>>> import numpy as np
>>> np.set_printoptions(suppress=True, linewidth=100)
>>> J = np.load("case0.npy")
>>> J.round(2)
array([[ 0.49,  0.34, -0.23,  0.49, -0.42, -0.42],
       [-0.14,  0.04, -0.53, -0.56,  0.1 , -0.61],
       [ 0.49,  0.24, -0.04,  0.04,  0.83,  0.03],
       [-0.21, -0.52,  0.25,  0.45,  0.29, -0.58],
       [ 0.35, -0.69, -0.55,  0.07, -0.05,  0.29],
       [ 0.57, -0.27,  0.54, -0.48, -0.2 , -0.21]])
>>> np.allclose(J, J.T)
False
>>> np.round(np.linalg.det(J), 2)
np.float64(-1.0)
>>> assert J == J.T
Traceback (most recent call last):
  File "<python-input-6>", line 1, in <module>
    assert J == J.T
           ^^^^^^^^
ValueError: The truth value of an array with more than one element is ambiguous. Use a.any() or a.all()
>>> out = np.linalg.invert(J)
Traceback (most recent call last):
  File "<python-input-7>", line 1, in <module>
    out = np.linalg.invert(J)
          ^^^^^^^^^^^^^^^^
AttributeError: module 'numpy.linalg' has no attribute 'invert'
>>> out = np.linalg.inv(J)
>>> np.allclose(out, J.T)
True
>>> np.round(np.linalg.inv(out), 2)
array([[ 0.49,  0.34, -0.23,  0.49, -0.42, -0.42],
       [-0.14,  0.04, -0.53, -0.56,  0.1 , -0.61],
       [ 0.49,  0.24, -0.04,  0.04,  0.83,  0.03],
       [-0.21, -0.52,  0.25,  0.45,  0.29, -0.58],
       [ 0.35, -0.69, -0.55,  0.07, -0.05,  0.29],
       [ 0.57, -0.27,  0.54, -0.48, -0.2 , -0.21]])
>>> round(float(np.linalg.det(J) * np.linalg.det(out)), 2)
1.0
>>> out.round(2)
array([[ 0.49, -0.14,  0.49, -0.21,  0.35,  0.57],
       [ 0.34,  0.04,  0.24, -0.52, -0.69, -0.27],
       [-0.23, -0.53, -0.04,  0.25, -0.55,  0.54],
       [ 0.49, -0.56,  0.04,  0.45,  0.07, -0.48],
       [-0.42,  0.1 ,  0.83,  0.29, -0.05, -0.2 ],
       [-0.42, -0.61,  0.03, -0.58,  0.29, -0.21]])
